$ python3 -q
>>> import numpy as np
>>> import numpy.linalg as la
>>> np.set_printoptions(suppress=True, linewidth=120)
>>> mat = np.loadtxt("sample6.csv", delimiter=",")
>>> mat
array([[  6.,  -6.,  -6.,   9.,  -9.,  -9.],
       [-12.,  -6.,   6., -18.,  -9.,   9.],
       [  6.,  12.,   6.,   9.,  18.,   9.],
       [  0.,   0.,   0.,   9.,  -9.,  -9.],
       [  0.,   0.,   0., -18.,  -9.,   9.],
       [  0.,   0.,   0.,   9.,  18.,   9.]])
>>> def softmax(z):
...     e = np.exp(z - z.max(axis=-1, keepdims=True))
...     return e / e.sum(axis=-1, keepdims=True)
... 
>>> np.round(softmax(mat[2] + 4), 2) + 0
array([0., 0., 0., 0., 1., 0.])
>>> np.round(softmax(mat).sum(axis=1), 2)
array([1., 1., 1., 1., 1., 1.])
>>> np.round(softmax(mat[2]), 2) + 0
array([0., 0., 0., 0., 1., 0.])
>>> np.round(softmax(10 * mat[2]), 2) + 0
array([0., 0., 0., 0., 1., 0.])
>>> att = mat @ mat.T / np.sqrt(6)
>>> softmax(att)[2] @ mat
array([ 6., 12.,  6.,  9., 18.,  9.])
>>> np.diff(mat, axis=0)
array([[-18.,   0.,  12., -27.,   0.,  18.],
       [ 18.,  18.,   0.,  27.,  27.,   0.],
       [ -6., -12.,  -6.,   0., -27., -18.],
       [  0.,   0.,   0., -27.,   0.,  18.],
       [  0.,   0.,   0.,  27.,  27.,   0.]])
>>> mat - mat[0]
array([[  0.,   0.,   0.,   0.,   0.,   0.],
       [-18.,   0.,  12., -27.,   0.,  18.],
       [  0.,  18.,  12.,   0.,  27.,  18.],
       [ -6.,   6.,   6.,   0.,   0.,   0.],
       [ -6.,   6.,   6., -27.,   0.,  18.],
       [ -6.,   6.,   6.,   0.,  27.,  18.]])
>>> np.count_nonzero(mat)
np.int64(27)
>>> mat.sum(axis=0)
array([ 0.,  0.,  6.,  0.,  0., 18.])
>>> feats = np.array([[-16, 1, -2, 2, 4],
...     [1, 18, -6, 4, 14],
...     [-2, -6, 14, 2, 2],
...     [2, 4, 2, 16, 13],
...     [4, 14, 2, 13, 16]])
>>> feats
array([[-16,   1,  -2,   2,   4],
       [  1,  18,  -6,   4,  14],
       [ -2,  -6,  14,   2,   2],
       [  2,   4,   2,  16,  13],
       [  4,  14,   2,  13,  16]])
>>> P = np.triu(np.array([[3, 2, 2, -1, -2],
...     [1, -2, 1, 3, -3],
...     [1, -3, 2, 0, -1],
...     [0, 0, -1, -2, 0],
...     [3, -3, -1, 1, -1]]), 1) + np.eye(5)
>>> A2 = P @ feats @ la.inv(P)
>>> A2
array([[ -28.,   49.,   15., -203.,   97.],
       [  -7.,   -4.,   26.,   20.,    7.],
       [  -6.,   -8.,   32.,    7.,  -18.],
       [   2.,    0.,   -2.,   18.,   15.],
       [   4.,    6.,  -12.,   -1.,   30.]])
>>> la.matrix_rank(A2)
np.int64(5)
>>> P @ feats - feats @ P
array([[-12.,  24.,  41., -49., -44.],
       [ -8., -38.,  -6., -42.,  43.],
       [ -4., -10.,   8.,   3., -24.],
       [  0.,  -4.,  -8., -10.,  18.],
       [  0.,  -8., -22., -38.,  52.]])
>>> np.allclose(A2 @ A2.T, A2.T @ A2)
False
>>> (A2 - A2.T) / 2
array([[   0. ,   28. ,   10.5, -102.5,   46.5],
       [ -28. ,    0. ,   17. ,   10. ,    0.5],
       [ -10.5,  -17. ,    0. ,    4.5,   -3. ],
       [ 102.5,  -10. ,   -4.5,    0. ,    8. ],
       [ -46.5,   -0.5,    3. ,   -8. ,    0. ]])
>>> np.trace(A2)
np.float64(48.0)
>>> np.round(la.matrix_power(A2, 3), 2)
array([[-10114.,   -535.,  21971., -28585., -23879.],
       [ -2259.,    654.,   9418.,    458.,   8949.],
       [ -4202., -16088.,  29966.,  26571., -51688.],
       [  2194.,   9432., -13094., -11174.,  37807.],
       [  3488.,  13366., -21368., -18393.,  49666.]])
>>> np.allclose(A2, A2.T)
False
>>> (A2 + A2.T) / 2
array([[ -28. ,   21. ,    4.5, -100.5,   50.5],
       [  21. ,   -4. ,    9. ,   10. ,    6.5],
       [   4.5,    9. ,   32. ,    2.5,  -15. ],
       [-100.5,   10. ,    2.5,   18. ,    7. ],
       [  50.5,    6.5,  -15. ,    7. ,   30. ]])
>>> np.round(np.sort(np.abs(la.eigvals(A2))), 2)
array([ 1.3 ,  8.4 , 16.72, 19.41, 38.2 ])
>>> vec = np.array([0, 0, -1, 2, 1])
>>> y = feats @ vec
>>> y
array([10, 28, -8, 43, 40])
>>> np.round(la.solve(feats, 4 * y), 2) + 0
array([ 0.,  0., -4.,  8.,  4.])
>>> np.round(la.solve(feats, feats[:, 1]), 2) + 0
array([0., 1., 0., 0., 0.])
>>> np.round(la.solve(feats, y + feats[:, 2]), 2) + 0
array([0., 0., 0., 2., 1.])
>>> w, V = la.eig(feats)
>>> np.round(np.sort(la.eigvals(feats.T)), 2)
array([-16.72,  -1.3 ,   8.4 ,  19.41,  38.2 ])
>>> A2 = np.array([[-9, 1, -3, 3, 4, 1, 8, -8, -9, -6]])
>>> A = A2.T @ A2
>>> A
array([[ 81,  -9,  27, -27, -36,  -9, -72,  72,  81,  54],
       [ -9,   1,  -3,   3,   4,   1,   8,  -8,  -9,  -6],
       [ 27,  -3,   9,  -9, -12,  -3, -24,  24,  27,  18],
       [-27,   3,  -9,   9,  12,   3,  24, -24, -27, -18],
       [-36,   4, -12,  12,  16,   4,  32, -32, -36, -24],
       [ -9,   1,  -3,   3,   4,   1,   8,  -8,  -9,  -6],
       [-72,   8, -24,  24,  32,   8,  64, -64, -72, -48],
       [ 72,  -8,  24, -24, -32,  -8, -64,  64,  72,  48],
       [ 81,  -9,  27, -27, -36,  -9, -72,  72,  81,  54],
       [ 54,  -6,  18, -18, -24,  -6, -48,  48,  54,  36]])
>>> rng = np.random.default_rng(44787)
>>> A2 = A + rng.integers(-2, 3, (10, 1)) @ rng.integers(-2, 3, (1, 10))
>>> A2
array([[ 79,  -7,  28, -28, -34, -10, -73,  74,  79,  56],
       [-13,   5,  -1,   1,   8,  -1,   6,  -4, -13,  -2],
       [ 31,  -7,   7,  -7, -16,  -1, -22,  20,  31,  14],
       [-27,   3,  -9,   9,  12,   3,  24, -24, -27, -18],
       [-34,   2, -13,  13,  14,   5,  33, -34, -34, -26],
       [-13,   5,  -1,   1,   8,  -1,   6,  -4, -13,  -2],
       [-72,   8, -24,  24,  32,   8,  64, -64, -72, -48],
       [ 68,  -4,  26, -26, -28, -10, -66,  68,  68,  52],
       [ 85, -13,  25, -25, -40,  -7, -70,  68,  85,  50],
       [ 54,  -6,  18, -18, -24,  -6, -48,  48,  54,  36]])
>>> np.abs(A2 - A).sum(axis=1)
array([16, 32, 32,  0, 16, 32,  0, 32, 32,  0])
>>> la.matrix_rank(A2 - A, tol=1e-8)
np.int64(1)
>>> t3 = np.stack([A, -1 * A, A[::-1]])
>>> t3.sum(axis=0)
array([[ 54,  -6,  18, -18, -24,  -6, -48,  48,  54,  36],
       [ 81,  -9,  27, -27, -36,  -9, -72,  72,  81,  54],
       [ 72,  -8,  24, -24, -32,  -8, -64,  64,  72,  48],
       [-72,   8, -24,  24,  32,   8,  64, -64, -72, -48],
       [ -9,   1,  -3,   3,   4,   1,   8,  -8,  -9,  -6],
       [-36,   4, -12,  12,  16,   4,  32, -32, -36, -24],
       [-27,   3,  -9,   9,  12,   3,  24, -24, -27, -18],
       [ 27,  -3,   9,  -9, -12,  -3, -24,  24,  27,  18],
       [ -9,   1,  -3,   3,   4,   1,   8,  -8,  -9,  -6],
       [ 81,  -9,  27, -27, -36,  -9, -72,  72,  81,  54]])
>>> la.matrix_rank(t3.reshape(3, -1))
np.int64(2)
>>> rk = la.matrix_rank(A)
>>> rk
np.int64(1)
>>> N = la.svd(A)[2][rk:].T
>>> N.shape
(10, 9)
>>> A2 = np.array([[1, 4], [0, 1], [2, 0], [1, 5], [3, 0], [1, 1]])
>>> F = np.block([[np.zeros((6, 6)), A2], [A2.T, np.zeros((2, 2))]])
>>> F
array([[0., 0., 0., 0., 0., 0., 1., 4.],
       [0., 0., 0., 0., 0., 0., 0., 1.],
       [0., 0., 0., 0., 0., 0., 2., 0.],
       [0., 0., 0., 0., 0., 0., 1., 5.],
       [0., 0., 0., 0., 0., 0., 3., 0.],
       [0., 0., 0., 0., 0., 0., 1., 1.],
       [1., 0., 2., 1., 3., 1., 0., 0.],
       [4., 1., 0., 5., 0., 1., 0., 0.]])
>>> Uu, sig, VT = la.svd(F)
>>> sig.round(2) + 0
array([6.8 , 6.8 , 3.56, 3.56, 0.  , 0.  , 0.  , 0.  ])
>>> A2 = Uu[:, :4] @ np.diag(sig[:4]) @ VT[:4]
>>> la.matrix_rank(A2)
np.int64(4)
>>> la.matrix_rank(F, rtol=0.05)
np.int64(4)
>>> np.round(np.abs(F - A2).max(), 2)
np.float64(0.0)
>>> np.round(la.eigvalsh(F).min(), 2)
np.float64(-6.8)
>>> arr = np.load("mat.npy")
>>> arr
array([[5., 1., 1., 1., 1., 1., 1., 1., 1., 1.],
       [1., 5., 1., 1., 1., 1., 1., 1., 1., 1.],
       [1., 1., 5., 1., 1., 1., 1., 1., 1., 1.],
       [1., 1., 1., 5., 1., 1., 1., 1., 1., 1.],
       [1., 1., 1., 1., 5., 1., 1., 1., 1., 1.],
       [1., 1., 1., 1., 1., 5., 1., 1., 1., 1.],
       [1., 1., 1., 1., 1., 1., 5., 1., 1., 1.],
       [1., 1., 1., 1., 1., 1., 1., 5., 1., 1.],
       [1., 1., 1., 1., 1., 1., 1., 1., 5., 1.],
       [1., 1., 1., 1., 1., 1., 1., 1., 1., 5.]])
>>> z = rng.permutation(10)
>>> z
array([0, 7, 6, 2, 4, 9, 5, 1, 3, 8])
>>> A2 = arr[z][:, z]
>>> np.diag(A2)
array([5., 5., 5., 5., 5., 5., 5., 5., 5., 5.])
